>>> import numpy as np
>>> import numpy.linalg as la
>>> np.set_printoptions(suppress=True, linewidth=140)
>>> K = np.load("x.npy")
>>> K.round(1) + 0
array([[-0.3,  0.6, -0.3, -0.6],
       [-0.8,  0. , -0.1,  0.5],
       [ 0.1, -0.4, -0.9, -0.1],
       [ 0.4,  0.6, -0.3,  0.6]])
>>> np.allclose(K, K.T)
False
>>> round(float(np.abs(la.eigvals(K)).max()), 1)
1.0
>>> K.inv()
Traceback (most recent call last):
  File "<python-input-7>", line 1, in <module>
    K.inv()
    ^^^^^
AttributeError: 'numpy.ndarray' object has no attribute 'inv'
>>> round(float(la.det(K)), 1)
-1.0
>>> np.round((K - K.T) / 2, 1)
array([[ 0. ,  0.7, -0.2, -0.5],
       [-0.7,  0. ,  0.1, -0.1],
       [ 0.2, -0.1,  0. ,  0.1],
       [ 0.5,  0.1, -0.1,  0. ]])
>>> np.round(K @ K, 1)
array([[-0.7, -0.5,  0.4,  0.2],
       [ 0.4, -0.2,  0.2,  0.9],
       [ 0.2,  0.4,  0.9, -0.3],
       [-0.5,  0.8, -0.1,  0.4]])
>>> x = np.array([3, 2, 9, 1])
>>> y = K @ x
>>> b, lr = np.zeros(4), 1 / la.norm(K, 2) ** 2
>>> for i in range(50):
...     b -= lr * K.T @ (K @ b - y)
...     if i % 10 == 0: print(i, round(la.norm(K @ b - y), 1))
... 
0 0.0
10 0.0
20 0.0
30 0.0
40 0.0
>>> b.round(1)
array([3., 2., 9., 1.])
>>> round(float(la.cond(K)), 1)
1.0
>>> u, g = K[1], K[3]
>>> round(u @ u, 1)
np.float64(1.0)
>>> p = (u @ g) / (u @ u) * u
>>> p
array([-0.,  0., -0.,  0.])
>>> np.round(g - p, 1)
array([ 0.4,  0.6, -0.3,  0.6])
>>> q, R = la.qr(K)
>>> q.round(1) + 0
array([[-0.3,  0.6, -0.3, -0.6],
       [-0.8,  0. , -0.1,  0.5],
       [ 0.1, -0.4, -0.9, -0.1],
       [ 0.4,  0.6, -0.3,  0.6]])
>>> round(abs(R[0, 0]), 1), round(la.norm(K[:, 0]), 1)
(np.float64(1.0), np.float64(1.0))
>>> x = np.array([2, -1, 2, -1])
>>> np.round(la.inv(K), 1) + 0
array([[-0.3, -0.8,  0.1,  0.4],
       [ 0.6,  0. , -0.4,  0.6],
       [-0.3, -0.1, -0.9, -0.3],
       [-0.6,  0.5, -0.1,  0.6]])
>>> np.round(la.det(K), 1)
np.float64(-1.0)
>>> round(float(la.norm(x)), 1), round(la.norm(K @ x), 1)
(3.2, np.float64(3.2))
>>> feats = np.load("out11.npy")
>>> feats
array([[0, 2, 0, 2, 0, 2],
       [2, 1, 2, 1, 2, 1],
       [2, 0, 2, 0, 2, 0],
       [0, 2, 0, 2, 0, 2],
       [2, 1, 2, 1, 2, 1],
       [2, 0, 2, 0, 2, 0]])
>>> np.round(np.sort(np.abs(la.eigvals(feats))), 1) + 0
array([0., 0., 0., 0., 0., 7.])
>>> (feats + feats.T) / 2
array([[0. , 2. , 1. , 1. , 1. , 2. ],
       [2. , 1. , 1. , 1.5, 1.5, 0.5],
       [1. , 1. , 2. , 0. , 2. , 1. ],
       [1. , 1.5, 0. , 2. , 0.5, 1. ],
       [1. , 1.5, 2. , 0.5, 2. , 1.5],
       [2. , 0.5, 1. , 1. , 1.5, 0. ]])
>>> assert feats == feats.T
Traceback (most recent call last):
  File "<python-input-33>", line 1, in <module>
    assert feats == feats.T
           ^^^^^^^^^^^^^^^^
ValueError: The truth value of an array with more than one element is ambiguous. Use a.any() or a.all()
>>> feats @ feats
array([[ 8,  6,  8,  6,  8,  6],
       [12,  9, 12,  9, 12,  9],
       [ 8,  6,  8,  6,  8,  6],
       [ 8,  6,  8,  6,  8,  6],
       [12,  9, 12,  9, 12,  9],
       [ 8,  6,  8,  6,  8,  6]])
>>> (feats - feats.T) / 2
array([[ 0. ,  0. , -1. ,  1. , -1. ,  0. ],
       [ 0. ,  0. ,  1. , -0.5,  0.5,  0.5],
       [ 1. , -1. ,  0. ,  0. ,  0. , -1. ],
       [-1. ,  0.5,  0. ,  0. , -0.5,  1. ],
       [ 1. , -0.5,  0. ,  0.5,  0. , -0.5],
       [ 0. , -0.5,  1. , -1. ,  0.5,  0. ]])
>>> np.trace(feats)
np.int64(7)
>>> la.matrix_power(feats, 3)
array([[56, 42, 56, 42, 56, 42],
       [84, 63, 84, 63, 84, 63],
       [56, 42, 56, 42, 56, 42],
       [56, 42, 56, 42, 56, 42],
       [84, 63, 84, 63, 84, 63],
       [56, 42, 56, 42, 56, 42]])
>>> blk = np.stack([feats, -1 * feats, feats[::-1]])
>>> np.round(la.det(blk), 1)
array([0., 0., 0.])
>>> la.matrix_rank(blk)
array([2, 2, 2])
>>> la.matrix_rank(blk.reshape(3, -1))
np.int64(2)
>>> np.einsum("bij,cij->bc", blk, blk)
array([[ 78, -78,  30],
       [-78,  78, -30],
       [ 30, -30,  78]])
>>> (blk @ feats.T).shape
(3, 6, 6)
>>> left, sigma, vt = la.svd(feats)
>>> vecs = vt[:(sigma > 1e-8).sum()]
>>> rng = np.random.default_rng(55)
>>> x = feats[3] + -1 * feats[2] + rng.integers(2) * np.eye(6)[5]
>>> x
array([-2.,  2., -2.,  2., -2.,  3.])
>>> la.matrix_rank(np.vstack([feats, x]))
np.int64(3)
>>> M = np.load("case1.npy")
>>> M
array([[-0.8, -1.5,  0.4],
       [ 1.5, -0.3, -0.8],
       [-0.7,  1.1,  0.8],
       [-0.6, -0.5, -1. ]])
>>> blk = np.stack([M, -3 * M, M[::-1]])
>>> np.round(np.einsum("bij,cij->bc", blk, blk), 1)
array([[ 10. , -29.9,  -2.4],
       [-29.9,  89.8,   7.1],
       [ -2.4,   7.1,  10. ]])
>>> la.matrix_rank(blk.reshape(3, -1))
np.int64(2)
>>> m1 = np.loadtxt("arr.csv", delimiter=",")
>>> m1.round(1)
array([[ 0.8,  0.4, -0.2],
       [ 0.4,  0.2, -0.1],
       [-0.2, -0.1,  0.1]])
>>> # rank 1
>>> ev, vecs = la.eigh(m1)
>>> np.round(la.eigvalsh(m1 @ m1), 1) + 0
array([0., 0., 1.])
>>> (ev > 1e-8).sum(), (ev < -1e-8).sum()
(np.int64(1), np.int64(0))
>>> np.round(vecs.T @ m1 @ vecs, 1) + 0
array([[0., 0., 0.],
       [0., 0., 0.],
       [0., 0., 1.]])
>>> J = np.array([[1.1, -1.3, 1.5, -0.1, -0.1],
...     [-0.6, 0.8, 1.6, 0.9, 1.7],
...     [1.6, -0.8, 0.6, -0.1, -0.4]])
>>> J
array([[ 1.1, -1.3,  1.5, -0.1, -0.1],
       [-0.6,  0.8,  1.6,  0.9,  1.7],
       [ 1.6, -0.8,  0.6, -0.1, -0.4]])
>>> u, g = J[1], J[0]
>>> round(u @ g, 1)
np.float64(0.4)
>>> p = (u @ g) / (u @ u) * u
>>> round(la.norm(u + g) ** 2 + la.norm(u - g) ** 2, 1)
np.float64(24.9)
>>> round((g - p) @ u, 1)
np.float64(-0.0)
>>> p.round(1) + 0
array([0. , 0. , 0.1, 0.1, 0.1])
>>> left, sigma, vt = la.svd(J, full_matrices=False)
>>> np.round(np.cumsum(sigma ** 2) / np.sum(sigma ** 2), 1)
array([0.5, 1. , 1. ])
>>> round(np.sqrt((sigma ** 2).sum()), 1), round(float(la.norm(J)), 1)
(np.float64(4.0), 4.0)
>>> np.round(left.T @ J @ vt.T, 1) + 0
array([[2.9, 0. , 0. ],
       [0. , 2.7, 0. ],
       [0. , 0. , 0.6]])
>>> M2 = J / np.sqrt((J ** 2).mean(axis=1, keepdims=True))
>>> la.matrix_rank(J - J.mean(axis=1, keepdims=True))
np.int64(3)
>>> np.round(J - J.mean(axis=1, keepdims=True), 1) + 0
array([[ 0.9, -1.5,  1.3, -0.3, -0.3],
       [-1.5, -0.1,  0.7,  0. ,  0.8],
       [ 1.4, -1. ,  0.4, -0.3, -0.6]])
>>> M2[0].round(1)
array([ 1.1, -1.3,  1.5, -0.1, -0.1])
>>> np.round(la.norm(M2, axis=1), 1)
array([2.2, 2.2, 2.2])
>>> X = np.load("run14.npy")
>>> X
array([[ -4, -12],
       [  3,   9],
       [ -5, -15],
       [  1,   3]])
>>> M2 = X + rng.integers(-2, 3, (4, 1)) @ rng.integers(-2, 3, (1, 2))
>>> M2
array([[ -6, -10],
       [  2,  10],
       [ -7, -13],
       [  2,   2]])
>>> np.round(la.svd(M2 - X, compute_uv=False), 1) + 0
array([4.5, 0. ])
>>> M2 - X
array([[-2,  2],
       [-1,  1],
       [-2,  2],
       [ 1, -1]])
>>> np.abs(M2 - X).sum(axis=1)
array([4, 2, 4, 2])
>>> x = np.array([5, -8])
>>> np.sign((M2 @ x).round(6))
array([ 1, -1,  1, -1])
>>> np.einsum("ij,j->i", M2, x)
array([ 50, -70,  69,  -6])
>>> M2 @ x
array([ 50, -70,  69,  -6])
>>> M2 @ np.ones(2)
array([-16.,  12., -20.,   4.])
>>> (M2 * x).sum(axis=1)
array([ 50, -70,  69,  -6])
>>> la.norm(M2 @ x) <= la.norm(M2, 2) * la.norm(x) + 1e-9
np.True_
>>> def softmax(z):
...     e = np.exp(z - z.max(axis=-1, keepdims=True))
...     return e / e.sum(axis=-1, keepdims=True)
... 
>>> np.round(softmax(X[3] + 3), 1)
array([0.1, 0.9])
>>> att = X @ X.T / np.sqrt(2)
>>> softmax(att).round(6).argmax(axis=1)
array([2, 1, 2, 1])
>>> np.round(softmax(att), 1) + 0
array([[0., 0., 1., 0.],
       [0., 1., 0., 0.],
       [0., 0., 1., 0.],
       [0., 1., 0., 0.]])
>>> mat = np.array([[1, -2, 4, -8],
...     [1, -1, 1, -1],
...     [1, 0, 0, 0],
...     [1, 1, 1, 1],
...     [1, 2, 4, 8]])
>>> P = mat @ la.solve(mat.T @ mat, mat.T)
>>> np.round(P @ mat[:, 1], 1)
array([-2., -1.,  0.,  1.,  2.])
>>> np.round((np.eye(5) - P) @ mat, 1) + 0
array([[0., 0., 0., 0.],
       [0., 0., 0., 0.],
       [0., 0., 0., 0.],
       [0., 0., 0., 0.],
       [0., 0., 0., 0.]])
>>> np.round(la.eigvalsh(P), 1) + 0
array([0., 1., 1., 1., 1.])
>>> np.round(np.diag(P), 1)
array([1. , 0.8, 0.5, 0.8, 1. ])
>>> M2 = mat + rng.integers(-2, 3, (5, 2)) @ rng.integers(-2, 3, (2, 4))
>>> M2
array([[ 3, -3,  4, -7],
       [ 2,  0,  0,  1],
       [-1,  1,  0, -1],
       [ 1,  4, -1,  4],
       [-4,  3,  5,  4]])
>>> M2 - mat
array([[ 2, -1,  0,  1],
       [ 1,  1, -1,  2],
       [-2,  1,  0, -1],
       [ 0,  3, -2,  3],
       [-5,  1,  1, -4]])
>>> F = np.load("w.npy")
>>> F
array([[  0.9,   0.3,   0.2,  -0.6],
       [ -0.3,  -2.3,  -1.3,  -1.4],
       [  0.3,  -0.5,   0.2,   0.3],
       [ -1.3,  -0.5,   0.4,  -0.2],
       [  0.4,   1.1,  -0.4,  -0.4],
       [ -0.5,   1.2,   0.1,   1.6],
       [  0.4,  -0.8,  -0.3,  -0.4],
       [  1.5,   1. ,   0.7,   1.1],
       [ -2. ,  54. ,  30. , -36. ],
       [ -1.2,   1. ,  -0.6,   0. ],
       [ -1. ,   1.2,   1.1,   0.6],
       [  0.5,   0.4,   1.7,   0. ],
       [  1.2,   0.4,   1. ,   1.7],
       [  1.5,  -1. ,  -0.2,   0.4],
       [  1.5,   0. ,   1.4,   1.5],
       [ -0.8,   1.2,   0.3,  -0.4],
       [  1.5,  -1.1,   2. ,   0.3],
       [  1.1,   1.8,   1.5,  -1.1],
       [  1.3,  -0.4,   0.9,  -1. ],
       [ -1.8,   0.1,   0.5,   2.3],
       [  1.5,   0.7,   0.1,  -0.6],
       [  1.4,   0. ,   1.3,   0. ],
       [ -0.5,   0.2,  -0.5,   0.5],
       [  2.1,   1. ,   0.2,  -0.1],
       [  1.4,   0.2,  -1. ,  -0.1],
       [  0.5,  -0.2,  -0.9,  -0.2],
       [  0.1,  -0.1,   0.1,  -0.8]])
>>> # row 8 dominates
>>> Ac = (F - F.mean(axis=0)) / F.std(axis=0)
>>> np.argwhere(np.abs(Ac) > 2)
array([[8, 0],
       [8, 1],
       [8, 2],
       [8, 3]])
>>> b = la.lstsq(np.delete(Ac, 1, axis=1), Ac[:, 1])[0]
>>> b.round(1) + 0
array([ 0. ,  0.6, -0.4])
>>> np.abs(b).argmax()
np.int64(1)
